% ipython --no-banner

In [1]: import numpy as np

In [2]: np.set_printoptions(precision=3, suppress=True, linewidth=120)

In [3]: K = np.loadtxt("case0.csv", delimiter=",")

In [4]: K
Out[4]: 
array([[ 1.,  0.,  0.,  0.,  0.,  0.,  0.,  0.,  0.,  0.,  0.],
       [ 2.,  1.,  0.,  0.,  0.,  0.,  0.,  0.,  0.,  0.,  0.],
       [-1.,  2.,  1.,  0.,  0.,  0.,  0.,  0.,  0.,  0.,  0.],
       [ 1.,  2., -1.,  1.,  0.,  0.,  0.,  0.,  0.,  0.,  0.],
       [ 1., -1., -2., -1.,  1.,  0.,  0.,  0.,  0.,  0.,  0.],
       [ 0.,  0., -2.,  0.,  2.,  1.,  0.,  0.,  0.,  0.,  0.],
       [ 2., -2., -1.,  2., -2.,  0.,  1.,  0.,  0.,  0.,  0.],
       [ 2., -2.,  1.,  2., -1., -1., -2.,  1.,  0.,  0.,  0.],
       [-1., -1., -1., -2., -2., -1.,  0.,  2.,  1.,  0.,  0.],
       [ 2.,  0., -1.,  1.,  1., -2., -1., -2.,  1.,  1.,  0.],
       [-2., -1.,  1.,  2.,  1., -1.,  2.,  0.,  1.,  1.,  1.]])

In [5]: left, s = np.linalg.svd(K)
---------------------------------------------------------------------------
ValueError                                Traceback (most recent call last)
Cell In[5], line 1
----> 1 left, s = np.linalg.svd(K)

ValueError: too many values to unpack (expected 2)

In [6]: left, s, Vt = np.linalg.svd(K, full_matrices=False)

In [7]: round(np.sqrt((s ** 2).sum()), 3), round(np.linalg.norm(K), 3)
Out[7]: (np.float64(11.314), np.float64(11.314))

In [8]: np.round(left.T @ left, 3) + 0
Out[8]: 
array([[1., 0., 0., 0., 0., 0., 0., 0., 0., 0., 0.],
       [0., 1., 0., 0., 0., 0., 0., 0., 0., 0., 0.],
       [0., 0., 1., 0., 0., 0., 0., 0., 0., 0., 0.],
       [0., 0., 0., 1., 0., 0., 0., 0., 0., 0., 0.],
       [0., 0., 0., 0., 1., 0., 0., 0., 0., 0., 0.],
       [0., 0., 0., 0., 0., 1., 0., 0., 0., 0., 0.],
       [0., 0., 0., 0., 0., 0., 1., 0., 0., 0., 0.],
       [0., 0., 0., 0., 0., 0., 0., 1., 0., 0., 0.],
       [0., 0., 0., 0., 0., 0., 0., 0., 1., 0., 0.],
       [0., 0., 0., 0., 0., 0., 0., 0., 0., 1., 0.],
       [0., 0., 0., 0., 0., 0., 0., 0., 0., 0., 1.]])

In [9]: (s > 1e-8).sum()
Out[9]: np.int64(11)

In [10]: s
Out[10]: array([6.162, 5.197, 4.8  , 4.105, 3.138, 2.78 , 1.916, 1.324, 0.341, 0.027, 0.008])

In [11]: np.round(Vt @ Vt.T, 3) + 0
Out[11]: 
array([[1., 0., 0., 0., 0., 0., 0., 0., 0., 0., 0.],
       [0., 1., 0., 0., 0., 0., 0., 0., 0., 0., 0.],
       [0., 0., 1., 0., 0., 0., 0., 0., 0., 0., 0.],
       [0., 0., 0., 1., 0., 0., 0., 0., 0., 0., 0.],
       [0., 0., 0., 0., 1., 0., 0., 0., 0., 0., 0.],
       [0., 0., 0., 0., 0., 1., 0., 0., 0., 0., 0.],
       [0., 0., 0., 0., 0., 0., 1., 0., 0., 0., 0.],
       [0., 0., 0., 0., 0., 0., 0., 1., 0., 0., 0.],
       [0., 0., 0., 0., 0., 0., 0., 0., 1., 0., 0.],
       [0., 0., 0., 0., 0., 0., 0., 0., 0., 1., 0.],
       [0., 0., 0., 0., 0., 0., 0., 0., 0., 0., 1.]])
